$ python -q
>>> import numpy as np
>>> import numpy.linalg as la
>>> np.set_printoptions(suppress=True, linewidth=200)
>>> feats = np.load("test18.npy")
>>> feats
array([[0., 0., 2.],
       [0., 0., 4.],
       [2., 4., 0.]])
>>> # equal to its transpose
>>> rng = np.random.default_rng(713477)
>>> other = feats + rng.integers(-2, 3, (3, 2)) @ rng.integers(-2, 3, (2, 3))
>>> other
array([[ 0., -2.,  1.],
       [ 2.,  2.,  8.],
       [ 2.,  6.,  1.]])
>>> np.round(la.svd(other - feats, compute_uv=False), 2) + 0
array([5.5 , 1.92, 0.  ])
>>> la.matrix_rank(other - feats, tol=1e-8)
np.int64(2)
>>> other - feats
array([[ 0., -2., -1.],
       [ 2.,  2.,  4.],
       [ 0.,  2.,  1.]])
>>> np.all(la.eigvalsh(feats) > 0)
np.False_
>>> round(la.eigvalsh(feats).min(), 2)
np.float64(-4.47)
>>> [round(float(la.det(feats[:i, :i])), 2) + 0 for i in range(1, 4)]
[0.0, 0.0, 0.0]
>>> w, evecs = la.eigh(feats)
>>> vec = np.array([3, -1, 7])
>>> np.round(la.eigvalsh(feats[1:, 1:]), 2)
array([-4.,  4.])
>>> np.abs(feats).sum(axis=1).max(), np.round(np.abs(w).max(), 2)
(np.float64(6.0), np.float64(4.47))
>>> round(vec @ feats @ vec / (vec @ vec), 2), np.round(w[0], 2), round(w[-1], 2)
(np.float64(0.47), np.float64(-4.47), np.float64(4.47))
>>> np.unique(feats.round(6), axis=0).shape
(3, 3)
>>> rank = la.matrix_rank(feats)
>>> rank
np.int64(2)
>>> N = la.svd(feats)[2][rank:].T
>>> N[:, 0] / N[np.abs(N[:, 0]).round(6).argmax(), 0]
array([ 1. , -0.5,  0. ])
>>> [int(la.matrix_rank(feats[:i])) for i in range(1, len(feats) + 1)]
[1, 1, 2]
>>> feats @ N
array([[0.],
       [0.],
       [0.]])
>>> np.allclose(feats @ N, 0)
True
>>> la.matrix_rank(feats.T @ feats), la.matrix_rank(feats @ feats.T)
(np.int64(2), np.int64(2))
>>> Q, _ = la.qr(np.array([[0.0, 0.9, -0.6, 0.9, 0.0, -1.2, 0.7, -1.0, -0.6],
...     [-1.2, 0.5, 0.6, 1.4, 2.3, 0.2, 1.3, 0.1, 0.8],
...     [1.2, 0.8, 0.6, 0.2, -1.2, 0.6, 1.0, 1.4, 1.5],
...     [0.0, -1.2, -0.6, 0.1, 0.8, 1.0, -0.2, -0.7, 0.4],
...     [-1.6, 0.5, 1.5, -0.8, 0.2, 0.7, 0.3, 1.1, 1.2],
...     [-0.3, 0.5, -0.1, -0.9, 0.9, -1.0, -1.1, 1.3, -0.1],
...     [1.4, -1.3, 1.0, 2.7, 1.2, 0.0, 3.7, -1.4, 0.7],
...     [-0.6, -0.4, -0.9, -2.4, 1.6, 1.5, -0.4, 0.4, -0.4],
...     [-0.9, 0.3, 0.0, -1.3, 0.5, -1.8, -1.0, 1.3, -2.1]]))
>>> F = 2 * Q
>>> F.round(2) + 0
array([[ 0.  , -0.81,  0.61, -0.97,  0.12, -0.13, -1.1 ,  0.14, -0.87],
       [ 0.82, -0.15, -0.45, -1.17,  0.88,  0.52,  0.44, -0.47,  0.54],
       [-0.82, -1.03, -0.45,  0.64,  0.46,  0.63,  0.  , -0.99, -0.25],
       [ 0.  ,  1.09,  0.39, -0.23, -0.14,  0.34,  0.36, -1.  , -1.16],
       [ 1.09, -0.04, -1.22,  0.48, -0.34,  0.31, -0.49,  0.24, -0.77],
       [ 0.2 , -0.38,  0.14,  0.31,  0.99, -0.67,  1.05,  0.62, -0.89],
       [-0.95,  0.82, -1.01, -0.37,  0.79, -0.48, -0.57,  0.24, -0.12],
       [ 0.41,  0.51,  0.74,  0.8 ,  1.11,  0.68, -0.78,  0.21,  0.22],
       [ 0.61, -0.04,  0.04,  0.36,  0.22, -1.4 , -0.44, -1.11,  0.29]])
>>> np.allclose(F, F.T)
False
>>> np.round(np.trace(F), 2)
np.float64(-1.91)
>>> F.inv()
Traceback (most recent call last):
  File "<python-input-34>", line 1, in <module>
    F.inv()
    ^^^^^
AttributeError: 'numpy.ndarray' object has no attribute 'inv'
>>> z = rng.permutation(9)
>>> z
array([3, 6, 1, 0, 5, 2, 7, 4, 8])
>>> other = F[z][:, z]
>>> np.round(np.diag(other), 2)
array([-0.23, -0.57, -0.15,  0.  , -0.67, -0.45,  0.21, -0.34,  0.29])
>>> other.round(2) + 0
array([[-0.23,  0.36,  1.09,  0.  ,  0.34,  0.39, -1.  , -0.14, -1.16],
       [-0.37, -0.57,  0.82, -0.95, -0.48, -1.01,  0.24,  0.79, -0.12],
       [-1.17,  0.44, -0.15,  0.82,  0.52, -0.45, -0.47,  0.88,  0.54],
       [-0.97, -1.1 , -0.81,  0.  , -0.13,  0.61,  0.14,  0.12, -0.87],
       [ 0.31,  1.05, -0.38,  0.2 , -0.67,  0.14,  0.62,  0.99, -0.89],
       [ 0.64,  0.  , -1.03, -0.82,  0.63, -0.45, -0.99,  0.46, -0.25],
       [ 0.8 , -0.78,  0.51,  0.41,  0.68,  0.74,  0.21,  1.11,  0.22],
       [ 0.48, -0.49, -0.04,  1.09,  0.31, -1.22,  0.24, -0.34, -0.77],
       [ 0.36, -0.44, -0.04,  0.61, -1.4 ,  0.04, -1.11,  0.22,  0.29]])
>>> round(float(la.det(other)), 2), np.round(la.det(F[z]), 2)
(512.0, np.float64(512.0))
>>> np.round(np.sort(np.abs(la.eigvals(other))), 2)
array([2., 2., 2., 2., 2., 2., 2., 2., 2.])
>>> round(np.trace(other), 2)
np.float64(-1.91)
